% ipython --no-banner

In [1]: import numpy as np

In [2]: np.set_printoptions(precision=1, suppress=True, linewidth=200)

In [3]: E = np.loadtxt("w.csv", delimiter=",")

In [4]: E
Out[4]: 
array([[-4.8,  2. ,  4.3,  4.7, -1.4, -5.2,  3.3, -3. , -3.7],
       [-5.2,  2.1,  3.9,  5.5, -0.4, -5. ,  3. , -2.9, -3.7],
       [-5. ,  2.5,  4.3,  4.9, -1.3, -4.9,  3. , -2.8, -3.8],
       [-5.7,  2.1,  4.2,  4.8, -0.8, -5. ,  3.2, -3.1, -4.4],
       [-5.4,  2. ,  4.8,  5.4, -0.7, -5.3,  2.8, -2.6, -4. ],
       [-4.8,  1.7,  4.5,  5.6, -0.8, -4.5,  2.8, -2.7, -4.7],
       [-4.1,  1.7, -2.9, -5.2, -3.6, -5.3,  2.9,  1.8,  2.1],
       [-4.2,  1.8, -2.7, -5.5, -2.3, -4.6,  3.2,  1.6,  2.3],
       [-3.8,  2.2, -3.1, -4.7, -3.3, -4.9,  3.4,  1.8,  1.5],
       [-4.1,  2.2, -3.4, -5.2, -3.2, -4.4,  3.4,  1.8,  2. ],
       [-3.7,  1.9, -3. , -4.8, -2.9, -4.9,  2.9,  2. ,  1.9],
       [-4.2,  1.8, -3.2, -5.4, -3. , -5.1,  3.2,  2.4,  1.4]])

In [5]: proj = E @ np.linalg.solve(E.T @ E, E.T)

In [6]: np.round(np.linalg.eigvalsh(proj), 1) + 0
Out[6]: array([0., 0., 0., 1., 1., 1., 1., 1., 1., 1., 1., 1.])

In [7]: round(float(np.trace(proj)), 1)
Out[7]: 9.0

In [8]: np.allclose(proj @ proj, proj)
Out[8]: True

In [9]: M2 = np.c_[E[:, :5] @ np.array([[3, 0, 0, 2, 0],
   ...:     [-1, 3, -2, 0, 3],
   ...:     [-1, 2, -1, 2, 3],
   ...:     [1, 2, 3, -2, -3],
   ...:     [-1, -1, 3, -1, -1]]), np.array([-1, -1, 3, -1, 3, 3, 3, 1, -2, 2, 1, -3])]

In [10]: M2.round(1) + 0
Out[10]: 
array([[-14.6,  25.4,   1.6,  -9. ,   6.2,  -1. ],
       [-15.7,  25.5,   7.2, -13.2,   1.9,  -1. ],
       [-15.6,  27.2,   1.5,  -9.9,   7. ,   3. ],
       [-17.8,  25.1,   3.6, -11.8,   5.3,  -1. ],
       [-16.9,  27.1,   5.3, -11.3,   4.9,   3. ],
       [-14.2,  26.1,   6.5, -11. ,   2.6,   3. ],
       [-12.7,  -7.5, -26.9,   0. ,  15.6,   3. ],
       [-14.9,  -8.7, -24.3,  -0.5,  16.1,   1. ],
       [-11.9,  -5.7, -25.3,  -1.1,  14.7,  -2. ],
       [-13.1,  -7.4, -26.2,  -1.4,  15.2,   2. ],
       [-11.9,  -7. , -23.9,  -0.9,  14. ,   1. ],
       [-13.6,  -8.8, -25.6,  -1. ,  15. ,  -3. ]])

In [11]: np.linalg.norm(np.linalg.qr(E)[0].T @ M2, axis=0) ** 2 / ((M2 ** 2).sum(axis=0) + 1e-12)
Out[11]: array([1. , 1. , 1. , 1. , 1. , 0.8])

In [12]: np.round(np.linalg.norm(M2 - E @ np.linalg.lstsq(E, M2)[0], axis=0), 1) + 0
Out[12]: array([0. , 0. , 0. , 0. , 0. , 3.4])

In [13]: x0 = np.array([0, 1, 2, 0, 0, 1, 1, 2, 1])

In [14]: rhs = E @ x0

In [15]: try:
    ...:     np.linalg.solve(E, rhs)
    ...: except np.linalg.LinAlgError as e:
    ...:     print(repr(e))
    ...: 
LinAlgError('Last 2 dimensions of the array must be square')

In [16]: np.round(np.linalg.pinv(E) @ E, 1) + 0
Out[16]: 
array([[1., 0., 0., 0., 0., 0., 0., 0., 0.],
       [0., 1., 0., 0., 0., 0., 0., 0., 0.],
       [0., 0., 1., 0., 0., 0., 0., 0., 0.],
       [0., 0., 0., 1., 0., 0., 0., 0., 0.],
       [0., 0., 0., 0., 1., 0., 0., 0., 0.],
       [0., 0., 0., 0., 0., 1., 0., 0., 0.],
       [0., 0., 0., 0., 0., 0., 1., 0., 0.],
       [0., 0., 0., 0., 0., 0., 0., 1., 0.],
       [0., 0., 0., 0., 0., 0., 0., 0., 1.]])

In [17]: np.round(np.linalg.solve(E.T @ E, E.T @ rhs), 1) + 0
Out[17]: array([0., 1., 2., 0., 0., 1., 1., 2., 1.])

In [18]: rng = np.random.default_rng(5483)

In [19]: rhs = rhs + 0.1 * rng.normal(size=12)

In [20]: rhs
Out[20]: array([-0.9, -1.5, -0.1, -1.8, -0.2, -1.3, -0.9,  0.5, -0.2, -0.1, -0.2, -0.3])

In [21]: c, *_ = np.linalg.lstsq(E, rhs)

In [22]: c
Out[22]: array([ 0.4,  1.4,  1.8, -0.2,  0.2,  0.6,  0.8,  1.6,  0.8])

In [23]: c.round()
Out[23]: array([ 0.,  1.,  2., -0.,  0.,  1.,  1.,  2.,  1.])

In [24]: [round(float(np.linalg.norm(np.linalg.solve(E.T @ E + lam * np.eye(9), E.T @ rhs))), 2) for lam in (0, 1, 10, 100)]
Out[24]: [3.14, 0.8, 0.14, 0.08]

In [25]: feats = np.loadtxt("arr.csv", delimiter=",")

In [26]: feats
Out[26]: 
array([[ 18., -27.,   4.,  -6.],
       [  0.,  -9.,   0.,  -2.],
       [ 12., -18.,  10., -15.],
       [  0.,  -6.,   0.,  -5.]])

In [27]: proj = np.triu(np.array([[-4, 2, 5, -5], [-4, 5, 3, 3], [-4, -1, -5, -2], [3, 5, 3, 0]]), 1) + np.eye(4)

In [28]: M2 = proj @ feats @ np.linalg.inv(proj)

In [29]: M2
Out[29]: 
array([[  78., -261.,  447., 2007.],
       [  36., -153.,  309., 1195.],
       [  12.,  -30.,   40.,  225.],
       [   0.,   -6.,   18.,   49.]])

In [30]: np.trace(M2), np.trace(feats)
Out[30]: (np.float64(14.0), np.float64(14.0))

In [31]: np.round(np.linalg.det(M2), 1)
Out[31]: np.float64(4356.0)

In [32]: proj @ feats - feats @ proj
Out[32]: 
array([[  60., -114.,   41.,  125.],
       [  36.,  -72.,   57.,  -33.],
       [   0.,  -12.,   -6.,  144.],
       [   0.,    0.,   18.,   18.]])

In [33]: round(float(np.linalg.norm(M2, 2) / np.linalg.norm(M2)), 1)
Out[33]: 1.0

In [34]: np.linalg.cond(M2) > 100
Out[34]: np.True_

In [35]: [round(float(x), 1) for x in np.linalg.svd(M2, compute_uv=False)[:3]]
Out[35]: [2430.0, 39.8, 0.7]

In [36]: feats.reshape(2, -1)
Out[36]: 
array([[ 18., -27.,   4.,  -6.,   0.,  -9.,   0.,  -2.],
       [ 12., -18.,  10., -15.,   0.,  -6.,   0.,  -5.]])

In [37]: feats.ravel(order="F")
Out[37]: array([ 18.,   0.,  12.,   0., -27.,  -9., -18.,  -6.,   4.,   0.,  10.,   0.,  -6.,  -2., -15.,  -5.])

In [38]: T = feats.reshape(4, 2, -1)

In [39]: T.transpose(1, 0, 2)
Out[39]: 
array([[[ 18., -27.],
        [  0.,  -9.],
        [ 12., -18.],
        [  0.,  -6.]],

       [[  4.,  -6.],
        [  0.,  -2.],
        [ 10., -15.],
        [  0.,  -5.]]])

In [40]: T[:, 0]
Out[40]: 
array([[ 18., -27.],
       [  0.,  -9.],
       [ 12., -18.],
       [  0.,  -6.]])

In [41]: T.sum(axis=1)
Out[41]: 
array([[ 22., -33.],
       [  0., -11.],
       [ 22., -33.],
       [  0., -11.]])

In [42]: M2 = E / np.sqrt((E ** 2).mean(axis=1, keepdims=True))

In [43]: E - E.mean(axis=1, keepdims=True)
Out[43]: 
array([[-4.4,  2.4,  4.7,  5.1, -1. , -4.8,  3.7, -2.6, -3.3],
       [-4.9,  2.4,  4.2,  5.8, -0.1, -4.7,  3.3, -2.6, -3.4],
       [-4.7,  2.8,  4.6,  5.2, -1. , -4.6,  3.3, -2.5, -3.5],
       [-5.2,  2.6,  4.7,  5.3, -0.3, -4.5,  3.7, -2.6, -3.9],
       [-5.1,  2.3,  5.1,  5.7, -0.4, -5. ,  3.1, -2.3, -3.7],
       [-4.5,  2. ,  4.8,  5.9, -0.5, -4.2,  3.1, -2.4, -4.4],
       [-2.7,  3.1, -1.5, -3.8, -2.2, -3.9,  4.3,  3.2,  3.5],
       [-3. ,  3. , -1.5, -4.3, -1.1, -3.4,  4.4,  2.8,  3.5],
       [-2.6,  3.4, -1.9, -3.5, -2.1, -3.7,  4.6,  3. ,  2.7],
       [-2.9,  3.4, -2.2, -4. , -2. , -3.2,  4.6,  3. ,  3.2],
       [-2.5,  3.1, -1.8, -3.6, -1.7, -3.7,  4.1,  3.2,  3.1],
       [-2.9,  3.1, -1.9, -4.1, -1.7, -3.8,  4.5,  3.7,  2.7]])

In [44]: np.linalg.matrix_rank(M2) == np.linalg.matrix_rank(E)
Out[44]: np.True_

In [45]: data = np.loadtxt("mat.csv", delimiter=",")

In [46]: data
Out[46]: 
array([[ 4.,  5.,  6.,  7.,  8.,  9., 10., 11., 12., 13., 14.],
       [15., 16., 17., 18., 19., 20., 21., 22., 23., 24., 25.],
       [26., 27., 28., 29., 30., 31., 32., 33., 34., 35., 36.],
       [37., 38., 39., 40., 41., 42., 43., 44., 45., 46., 47.],
       [48., 49., 50., 51., 52., 53., 54., 55., 56., 57., 58.],
       [59., 60., 61., 62., 63., 64., 65., 66., 67., 68., 69.]])

In [47]: M2 = data + rng.integers(-2, 3, (6, 2)) @ rng.integers(-2, 3, (2, 11))

In [48]: M2
Out[48]: 
array([[ 0.,  7.,  2.,  3., 12., 13., 14.,  9.,  8., 17., 14.],
       [ 9., 16., 15., 15., 25., 23., 26., 20., 21., 27., 27.],
       [26., 21., 36., 35., 30., 25., 30., 35., 42., 29., 40.],
       [37., 35., 43., 43., 41., 39., 42., 45., 49., 43., 49.],
       [54., 49., 52., 54., 46., 50., 49., 57., 58., 54., 56.],
       [59., 54., 69., 68., 63., 58., 63., 68., 75., 62., 73.]])

In [49]: np.abs(M2 - data).sum(axis=1)
Out[49]: array([36., 34., 48., 24., 34., 48.])

In [50]: M2 - data
Out[50]: 
array([[-4.,  2., -4., -4.,  4.,  4.,  4., -2., -4.,  4.,  0.],
       [-6.,  0., -2., -3.,  6.,  3.,  5., -2., -2.,  3.,  2.],
       [ 0., -6.,  8.,  6.,  0., -6., -2.,  2.,  8., -6.,  4.],
       [ 0., -3.,  4.,  3.,  0., -3., -1.,  1.,  4., -3.,  2.],
       [ 6.,  0.,  2.,  3., -6., -3., -5.,  2.,  2., -3., -2.],
       [ 0., -6.,  8.,  6.,  0., -6., -2.,  2.,  8., -6.,  4.]])

In [51]: np.round(np.linalg.svd(M2 - data, compute_uv=False), 1) + 0
Out[51]: array([29.4, 14.8,  0. ,  0. ,  0. ,  0. ])

In [52]: w1 = np.array([[4, 0, -5],
    ...:     [1, -5, 0],
    ...:     [-4, -2, 4],
    ...:     [1, 2, 3],
    ...:     [1, 0, 0],
    ...:     [3, 2, -4],
    ...:     [-1, 4, -3],
    ...:     [3, 1, -3],
    ...:     [2, 0, 5],
    ...:     [3, -4, -3],
    ...:     [-1, 4, -3]])

In [53]: c = np.array([0, 0, 0])

In [54]: H = np.maximum(M2 @ w1 + c, 0)

In [55]: (H > 0).mean(axis=0)
Out[55]: array([1., 1., 0.])

In [56]: C = np.array([[0, -2, 0], [1, 1, -2], [-1, 2, 0]])

In [57]: H @ C
Out[57]: 
array([[   46.,  -192.,   -92.],
       [   90.,  -372.,  -180.],
       [  142.,  -512.,  -284.],
       [  140.,  -826.,  -280.],
       [  120., -1182.,  -240.],
       [  208., -1238.,  -416.]])

In [58]: w1 @ C
Out[58]: 
array([[  5, -18,   0],
       [ -5,  -7,  10],
       [ -6,  14,   4],
       [ -1,   6,  -4],
       [  0,  -2,   0],
       [  6, -12,  -4],
       [  7,   0,  -8],
       [  4, -11,  -2],
       [ -5,   6,   0],
       [ -1, -16,   8],
       [  7,   0,  -8]])
